$ python -q
>>> import numpy as np
>>> np.set_printoptions(precision=3, suppress=True, linewidth=100, legacy="1.25")
>>> W0 = np.load("data.npy")
>>> W0
array([[-0.831, -0.782,  0.935, -0.894,  0.354,  0.985,  0.941, -0.859, -0.974, -0.604, -0.03 ],
       [ 0.827,  0.   , -0.585,  0.501,  0.188, -0.856, -0.982,  0.585,  0.493,  0.454,  0.789],
       [ 0.664, -1.   ,  0.997, -0.999,  0.984,  0.957, -0.856, -0.96 , -1.   , -0.901,  0.994],
       [ 0.578, -0.397, -0.03 , -0.159,  0.319, -0.454, -0.837,  0.139, -0.217,  0.07 ,  0.641],
       [-0.09 ,  0.757, -0.558,  0.859, -0.493,  0.03 , -0.653,  0.446,  0.731,  0.598,  0.06 ],
       [ 0.572, -0.91 ,  0.721, -0.876,  0.726,  0.197, -0.778, -0.454, -0.929, -0.405,  0.854],
       [-0.874,  1.   , -0.986,  1.   , -0.987,  0.264, -0.149,  0.923,  1.   ,  0.974, -0.923],
       [ 0.867,  0.537, -0.896,  0.726, -0.11 , -0.986, -0.929,  0.808,  0.943,  0.422,  0.139],
       [ 0.749, -0.929,  0.818, -0.653,  0.778,  0.786, -0.998, -0.405, -0.98 ,  0.245,  0.994],
       [-0.653, -0.686,  0.762, -0.91 ,  0.31 ,  0.68 ,  0.986, -0.711, -0.814, -0.753, -0.721],
       [ 0.414, -0.178,  0.129,  0.388,  0.168,  0.414, -0.97 ,  0.11 , -0.446,  0.485,  0.883],
       [ 0.989, -0.653, -0.879, -0.508,  0.68 , -1.   , -0.975,  0.814,  0.851, -0.264,  0.537],
       [-0.988,  0.953,  0.139,  0.848, -0.885,  0.987,  0.998, -0.422,  0.617,  0.235, -0.975],
       [ 0.598, -0.635,  0.178, -0.53 ,  0.47 , -0.462, -0.74 , -0.02 , -0.485, -0.159,  0.629],
       [ 0.604, -0.953,  0.706, -0.975,  0.8  , -0.565,  0.397, -0.537, -0.905, -0.793,  0.345],
       [ 0.515,  0.998, -0.997,  1.   , -0.948, -0.988, -0.963,  0.981,  1.   ,  0.961, -0.706],
       [-0.43 ,  0.992, -0.935,  0.998, -0.912,  0.09 , -0.89 ,  0.843,  0.989,  0.938, -0.264],
       [ 0.912, -0.881,  0.04 , -0.834,  0.753, -0.935, -0.912,  0.139, -0.523, -0.414,  0.786],
       [-0.762,  0.894, -0.04 ,  0.973, -0.726,  0.982, -0.901,  0.139,  0.197,  0.876,  0.675],
       [-0.909,  0.814,  0.07 ,  0.67 , -0.691,  0.912,  0.962, -0.245,  0.414,  0.188, -0.848],
       [-0.892, -0.149,  0.744, -0.658, -0.149,  0.938,  0.992, -0.716, -0.711, -0.551, -0.814],
       [ 0.975, -0.804, -0.544, -0.604,  0.735, -0.992, -0.989,  0.585,  0.168, -0.149,  0.864],
       [ 0.706, -0.999,  0.989, -1.   ,  0.979,  0.405,  0.414, -0.937, -1.   , -0.964,  0.9  ],
       [ 0.1  , -0.77 ,  0.675, -0.77 ,  0.508,  0.523, -0.159, -0.478, -0.862, -0.363,  0.565],
       [-0.47 , -0.149,  0.515, -0.129,  0.   ,  0.831,  0.197, -0.38 , -0.623,  0.01 ,  0.217],
       [ 0.508,  0.915, -0.912,  0.97 , -0.629, -0.845, -0.949,  0.827,  0.969,  0.8  ,  0.139],
       [-0.327, -0.235,  0.168, -0.67 ,  0.07 , -0.273,  0.959, -0.282, -0.02 , -0.585, -0.797],
       [-0.264,  0.998, -0.984,  1.   , -0.96 , -0.319, -0.982,  0.945,  0.998,  0.98 , -0.159],
       [-0.92 ,  0.999, -0.979,  0.999, -0.983, -0.06 ,  0.925,  0.864,  0.999,  0.9  , -0.988],
       [ 0.774, -0.03 , -0.598,  0.217,  0.178, -0.915, -0.872,  0.53 ,  0.598,  0.168,  0.405]])
>>> hat = W0 @ np.linalg.solve(W0.T @ W0, W0.T)
>>> round(float(np.trace(hat)), 3)
11.0
>>> print(np.round(np.linalg.eigvalsh(hat), 3) + 0)
[0. 0. 0. 0. 0. 0. 0. 0. 0. 0. 0. 0. 0. 0. 0. 0. 0. 0. 0. 1. 1. 1. 1. 1. 1. 1. 1. 1. 1. 1.]
